$ ipython --no-banner

In [1]: import numpy as np

In [2]: import numpy.linalg as la

In [3]: np.set_printoptions(precision=2, suppress=True, linewidth=100, legacy="1.25")

In [4]: feats = np.load("case18.npy")

In [5]: print(feats)
[[-1  1 -1  2 -1 -2 -2]
 [-1  3  0  4 -2 -3 -2]
 [ 0  5 -1  5 -3 -1 -2]
 [-2  6 -1  3 -2  0  0]
 [-4  4 -2  1 -2  1 -1]
 [-5  4 -4 -1 -3  0  1]
 [-5  2 -5  1 -1  2  0]
 [-5  1 -5  1  1  2 -1]
 [-7  0 -3  0  0  2  1]
 [-6  2 -5  0 -1  1 -1]
 [-8  2 -5  2 -1 -1  0]
 [-8  4 -6  1  0  0  2]
 [-8  2 -8  2 -2  1  1]
 [-8  4 -6  3 -4  0 -1]
 [-8  2 -4  2 -2  0 -3]
 [-6  2 -2  1 -4 -2 -3]
 [-5  2 -4  1 -5 -4 -4]
 [-5  4 -4  2 -6 -5 -2]
 [-3  3 -3  3 -4 -6 -4]
 [-1  5 -5  5 -3 -5 -2]
 [ 0  6 -7  5 -2 -3 -4]
 [-1  8 -8  5 -2 -1 -4]
 [-3  7 -6  5 -2  1 -6]
 [-1  5 -7  6 -1  0 -6]
 [ 1  5 -8  8  1  0 -7]
 [ 1  6 -8 10  1  0 -7]
 [ 0  6 -7  8 -1 -1 -7]
 [ 2  7 -5  6 -3 -1 -5]
 [ 4  6 -5  7 -3 -2 -7]]

In [6]: vec = np.array([4, 4, 0, 5, 1, 1, 0])

In [7]: rhs = feats @ vec

In [8]: print(np.round(la.pinv(feats) @ feats, 2) + 0)
[[1. 0. 0. 0. 0. 0. 0.]
 [0. 1. 0. 0. 0. 0. 0.]
 [0. 0. 1. 0. 0. 0. 0.]
 [0. 0. 0. 1. 0. 0. 0.]
 [0. 0. 0. 0. 1. 0. 0.]
 [0. 0. 0. 0. 0. 1. 0.]
 [0. 0. 0. 0. 0. 0. 1.]]

In [9]: print(np.round(la.solve(feats.T @ feats, feats.T @ rhs), 2) + 0)
[4. 4. 0. 5. 1. 1. 0.]

In [10]: print(rhs)
[  7  23  41  29   4 -12  -6  -8 -26 -16 -16 -11 -15  -5 -16 -17 -16  -5   5  33  44  50  40  45
  65  79  62  62  70]

In [11]: rng = np.random.default_rng(420)

In [12]: rhs = rhs + 0.02 * rng.normal(size=29)

In [13]: print(rhs)
[  6.99  22.98  40.97  28.99   4.01 -12.    -5.99  -8.03 -25.97 -16.01 -15.98 -11.01 -15.01  -5.01
 -15.95 -16.98 -15.97  -5.03   5.01  33.    44.02  50.    39.99  45.01  65.    79.02  61.99  62.01
  70.  ]

In [14]: b, *_ = la.lstsq(feats, rhs)

In [15]: print(b.round(2) + 0)
[4. 4. 0. 5. 1. 1. 0.]

In [16]: print(np.round(feats.T @ (rhs - feats @ b), 2) + 0)
[0. 0. 0. 0. 0. 0. 0.]

In [17]: print(np.round(la.norm(rhs - feats @ b), 2))
0.09

In [18]: J = np.array([[4, -7, -2, -1, -7],
    ...:     [-7, -8, 2, -9, -8],
    ...:     [-2, 2, 8, -9, 5],
    ...:     [-1, -9, -9, 6, 1],
    ...:     [-7, -8, 5, 1, 6]])

In [19]: f, g = J[2], J[1]

In [20]: print(f @ f)
178

In [21]: pr = (f @ g) / (f @ f) * f

In [22]: print(np.outer(f, g))
[[ 14  16  -4  18  16]
 [-14 -16   4 -18 -16]
 [-56 -64  16 -72 -64]
 [ 63  72 -18  81  72]
 [-35 -40  10 -45 -40]]
